% python3 -q
>>> import numpy as np
>>> from numpy import linalg as LA
>>> np.set_printoptions(suppress=True, linewidth=120)
>>> sigma = 3 * 0.5 ** np.arange(3)
>>> rng = np.random.default_rng(89751)
>>> E = rng.normal(size=(26, 3)) * rng.permutation(sigma)
>>> E.round(3)
array([[-1.475,  1.539,  3.841],
       [-0.427, -1.621,  2.819],
       [ 1.807,  2.006, -1.209],
       [ 0.418, -3.016,  1.319],
       [ 0.376, -2.43 ,  0.428],
       [ 0.4  ,  1.797, -0.511],
       [-0.56 , -0.736, -1.156],
       [ 0.687, -0.65 , -2.036],
       [-0.3  , -1.221,  1.477],
       [-0.404,  0.391, -0.746],
       [-0.269,  0.275,  1.068],
       [ 0.313,  0.196,  0.475],
       [-0.085,  1.234, -0.716],
       [ 0.53 , -0.946,  3.737],
       [ 0.129,  2.297,  0.515],
       [-0.415,  2.693,  1.955],
       [-0.184, -0.364,  4.502],
       [ 0.236,  1.909, -2.668],
       [-0.172,  0.435,  4.84 ],
       [-1.822,  0.407,  2.208],
       [ 2.366, -0.775, -1.505],
       [ 0.748, -0.946, -0.985],
       [ 0.09 , -0.763, -0.159],
       [-0.291, -0.908, -0.603],
       [-0.133, -1.189,  2.523],
       [ 1.051,  1.043,  3.238]])
>>> cen = (E - E.mean(axis=0)) / E.std(axis=0)
>>> np.argwhere(np.abs(cen) > 2)
array([[ 2,  0],
       [ 3,  1],
       [19,  0],
       [20,  0]])
>>> c = LA.lstsq(np.delete(cen, 0, axis=1), cen[:, 0])[0]
>>> c.round(3)
array([-0.097, -0.405])
>>> np.abs(c).argmax()
np.int64(1)
>>> gram = np.cov(E, rowvar=False)
>>> np.round(np.corrcoef(E.T), 3)
array([[ 1.   , -0.068, -0.398],
       [-0.068,  1.   , -0.073],
       [-0.398, -0.073,  1.   ]])
>>> gram.round(3)
array([[ 0.733, -0.085, -0.718],
       [-0.085,  2.177, -0.227],
       [-0.718, -0.227,  4.437]])
>>> out = np.c_[E[:, :1] @ np.array([[2]]), np.array([-3, -2, -4, -2, -8, -9, -2, 8, 1, 2, 4, -8, 0, -6, -1, 5, -3, -5, -3, -1, 0, -4, -4, 5, 7, -7])]
>>> out.round(3)
array([[-2.949, -3.   ],
       [-0.854, -2.   ],
       [ 3.613, -4.   ],
       [ 0.836, -2.   ],
       [ 0.752, -8.   ],
       [ 0.8  , -9.   ],
       [-1.119, -2.   ],
       [ 1.374,  8.   ],
       [-0.6  ,  1.   ],
       [-0.807,  2.   ],
       [-0.539,  4.   ],
       [ 0.626, -8.   ],
       [-0.17 ,  0.   ],
       [ 1.061, -6.   ],
       [ 0.257, -1.   ],
       [-0.831,  5.   ],
       [-0.368, -3.   ],
       [ 0.471, -5.   ],
       [-0.345, -3.   ],
       [-3.643, -1.   ],
       [ 4.731,  0.   ],
       [ 1.495, -4.   ],
       [ 0.18 , -4.   ],
       [-0.581,  5.   ],
       [-0.266,  7.   ],
       [ 2.101, -7.   ]])
>>> np.round(LA.norm(out - E @ LA.lstsq(E, out)[0], axis=0), 3) + 0
array([ 0.   , 22.309])
>>> LA.matrix_rank(out)
np.int64(2)
>>> vec = np.array([1, 3, 5])
>>> np.sign((E @ vec).round(6))
array([ 1.,  1.,  1., -1., -1.,  1., -1., -1.,  1., -1.,  1.,  1.,  1.,  1.,  1.,  1.,  1., -1.,  1.,  1., -1., -1.,
       -1., -1.,  1.,  1.])
>>> LA.norm(E @ vec) <= LA.norm(E, 2) * LA.norm(vec) + 1e-9
np.True_
>>> u = np.array([4, 5]) + 0.5
>>> K = np.outer(u, u) / (u @ u)
>>> K.round(3)
array([[0.401, 0.49 ],
       [0.49 , 0.599]])
>>> vec = np.array([3, 6])
>>> np.round(K @ vec, 3)
array([4.144, 5.064])
>>> np.round(np.eye(2) - K, 3)
array([[ 0.599, -0.49 ],
       [-0.49 ,  0.401]])
>>> vals, evecs = LA.eigh(K)
>>> vec = np.array([-2, -2])
>>> (np.sign(evecs[:, -1].round(6)) == np.sign(evecs[0, -1].round(6))).astype(int)
array([1, 1])
>>> np.round(LA.eigvalsh(K[1:, 1:]), 3)
array([0.599])
>>> round(float(vec @ K @ vec), 3)
7.921
>>> np.round(evecs * np.abs(vals) @ evecs.T, 3)
array([[0.401, 0.49 ],
       [0.49 , 0.599]])
>>> np.round(np.abs(K).sum(axis=1).max(), 3), np.abs(vals).max()
(np.float64(1.089), np.float64(1.0))
>>> round(vec @ K @ vec / (vec @ vec), 3), round(float(vals[0]), 3), vals[-1]
(np.float64(0.99), 0.0, np.float64(1.0))
>>> U, sigma, Vh = LA.svd(K)
>>> evecs = Vh[:(sigma > 1e-8).sum()]
>>> vec = K[1] + -1 * K[0] + rng.integers(2) * np.eye(2)[1]
>>> vec.round(3)
array([0.089, 1.109])
>>> LA.matrix_rank(np.vstack([K, vec]))
np.int64(2)
>>> round(float(LA.norm(vec - evecs.T @ evecs @ vec)), 3)
0.633
>>> np.round(np.diag(evecs.T @ evecs), 3)
array([0.401, 0.599])
>>> rank = LA.matrix_rank(K)
>>> rank
np.int64(1)
>>> ns = LA.svd(K)[2][rank:].T
>>> LA.matrix_rank(K.T @ K), LA.matrix_rank(K @ K.T)
(np.int64(1), np.int64(1))
>>> np.allclose(K @ ns, 0)
True
>>> np.round(ns[:, 0] / ns[np.abs(ns[:, 0]).round(6).argmax(), 0], 3)
array([ 1.   , -0.818])
>>> feats = np.load("out2.npy")
>>> feats
array([[ 0.989,  2.997,  0.022],
       [ 1.   ,  2.959, -0.045],
       [ 0.99 ,  2.985,  0.028],
       [ 1.019,  3.022, -0.036],
       [ 0.98 ,  3.023, -0.012],
       [ 0.016, -0.029,  3.032],
       [-0.006, -0.038,  2.99 ],
       [-0.027, -0.002,  3.002],
       [ 0.017,  0.011,  3.   ],
       [-0.034,  0.004,  2.993],
       [ 1.969,  1.015,  2.969],
       [ 1.984,  0.996,  2.963],
       [ 1.989,  0.988,  3.035],
       [ 2.017,  0.986,  2.977],
       [ 2.012,  1.01 ,  2.999]])
>>> vec = np.array([-2, 2, 3])
>>> rhs = feats @ vec
>>> np.round(LA.lstsq(feats, rhs)[0], 3)
array([-2.,  2.,  3.])
>>> rhs = rhs + 0.05 * rng.normal(size=15)
>>> rhs.round(3)
array([4.053, 3.714, 4.112, 3.91 , 4.057, 8.976, 8.898, 8.96 , 8.943, 9.064, 7.041, 6.938, 7.176, 6.888, 7.059])
>>> c, *_ = LA.lstsq(feats, rhs)
>>> np.round(LA.norm(rhs - feats @ c), 3)
np.float64(0.126)
>>> c.round()
array([-2.,  2.,  3.])
>>> np.round(feats.T @ (rhs - feats @ c), 3) + 0
array([0., 0., 0.])
>>> gram = np.cov(feats, rowvar=False)
>>> np.median(feats, axis=0)
array([0.99 , 0.996, 2.977])
>>> np.argsort(-feats.std(axis=0).round(6), kind="stable")
array([2, 1, 0])
>>> gram.shape
(3, 3)
>>> out = feats + rng.integers(-2, 3, (15, 2)) @ rng.integers(-2, 3, (2, 3))
>>> out.round(3)
array([[ 4.989,  2.997, -3.978],
       [ 1.   ,  3.959, -2.045],
       [ 2.99 ,  3.985, -3.972],
       [-0.981,  3.022,  1.964],
       [-1.02 ,  5.023, -2.012],
       [-1.984, -0.029,  5.032],
       [-0.006, -2.038,  6.99 ],
       [ 3.973, -2.002,  3.002],
       [ 6.017, -1.989,  1.   ],
       [-0.034, -0.996,  4.993],
       [-0.031,  2.015,  2.969],
       [ 3.984, -0.004,  2.963],
       [ 5.989, -1.012,  3.035],
       [ 6.017,  0.986, -1.023],
       [ 4.012,  2.01 , -1.001]])
>>> np.round(LA.svd(out - feats, compute_uv=False), 3) + 0
array([13.494,  8.713,  0.   ])
>>> LA.matrix_rank(out - feats, tol=1e-8)
np.int64(2)
>>> np.round(out - feats, 3)
array([[ 4.,  0., -4.],
       [ 0.,  1., -2.],
       [ 2.,  1., -4.],
       [-2.,  0.,  2.],
       [-2.,  2., -2.],
       [-2.,  0.,  2.],
       [ 0., -2.,  4.],
       [ 4., -2.,  0.],
       [ 6., -2., -2.],
       [ 0., -1.,  2.],
       [-2.,  1.,  0.],
       [ 2., -1.,  0.],
       [ 4., -2.,  0.],
       [ 4.,  0., -4.],
       [ 2.,  1., -4.]])
>>> out = np.array([[2, -5], [1, 3]])
>>> W2 = np.kron(out, K)
>>> W2.shape
(4, 4)
>>> W2.round(3)
array([[ 0.802,  0.98 , -2.005, -2.45 ],
       [ 0.98 ,  1.198, -2.45 , -2.995],
       [ 0.401,  0.49 ,  1.203,  1.47 ],
       [ 0.49 ,  0.599,  1.47 ,  1.797]])
>>> data = np.load("m.npy")
>>> data
array([[-6.,  0.,  0.],
       [ 0.,  4., -7.],
       [ 0.,  8.,  8.]])
>>> vec = np.array([0, 6, 5])
>>> rhs = data @ vec
>>> c, lr = np.zeros(3), 1 / LA.norm(data, 2) ** 2
>>> for i in range(12):
...     c -= lr * data.T @ (data @ c - rhs)
...     if i % 2 == 0: print(i, round(LA.norm(data @ c - rhs), 3))
... 
0 10.313
2 3.492
4 1.183
6 0.401
8 0.136
10 0.046
>>> c.round(3)
array([0.   , 5.997, 5.002])
>>> W0 = np.diag(10 * np.array([1, 2, 2, 2])) + np.array([[-1, 5, -5, -2], [-2, -1, -5, 2], [0, 5, 3, -4], [0, -5, -5, 0]])
>>> W0
array([[ 9,  5, -5, -2],
       [-2, 19, -5,  2],
       [ 0,  5, 23, -4],
       [ 0, -5, -5, 20]])
>>> u, r1 = W0[3], W0[0]
>>> u @ r1
np.int64(-40)
>>> p = (u @ r1) / (u @ u) * u
>>> np.outer(u, r1)
array([[   0,    0,    0,    0],
       [ -45,  -25,   25,   10],
       [ -45,  -25,   25,   10],
       [ 180,  100, -100,  -40]])
>>> round(float(LA.det(W0.T)), 3)
85300.0
>>> out = W0 / LA.norm(W0, axis=1, keepdims=True)
>>> gram = out @ out.T
>>> round(np.degrees(np.arccos(np.clip(gram[1, 0], -1, 1))), 3)
np.float64(64.854)
>>> (gram - 2 * np.eye(4)).round(6).argmax(axis=1)
array([1, 0, 1, 1])
>>> z = rng.permutation(4)
>>> z
array([0, 1, 3, 2])
>>> out = W0[z][:, z]
>>> np.diag(out)
array([ 9, 19, 20, 23])
>>> np.allclose(out, W0)
False
>>> round(LA.det(out), 3), round(float(LA.det(W0[z])), 3)
(np.float64(85300.0), -85300.0)
>>> np.trace(out)
np.int64(71)
>>> np.round(np.sort(np.abs(LA.eigvals(out))), 3)
array([10.018, 16.801, 22.512, 22.512])
>>> out = np.array([[0, 3, 1], [-1, 3, 2], [-2, 0, -1]])
>>> W2 = np.array([[-3]])
>>> J = np.block([[out, np.array([[-2], [-2], [2]])], [np.zeros((1, 3)), W2]])
>>> J
array([[ 0.,  3.,  1., -2.],
       [-1.,  3.,  2., -2.],
       [-2.,  0., -1.,  2.],
       [ 0.,  0.,  0., -3.]])
>>> O, evecs = LA.qr(J[:, :3])[0], LA.qr(J[:, 3:])[0]
>>> sigma = LA.svd(O.T @ evecs, compute_uv=False)
>>> round(LA.norm(O @ O.T - evecs @ evecs.T, 2), 3)
np.float64(1.0)
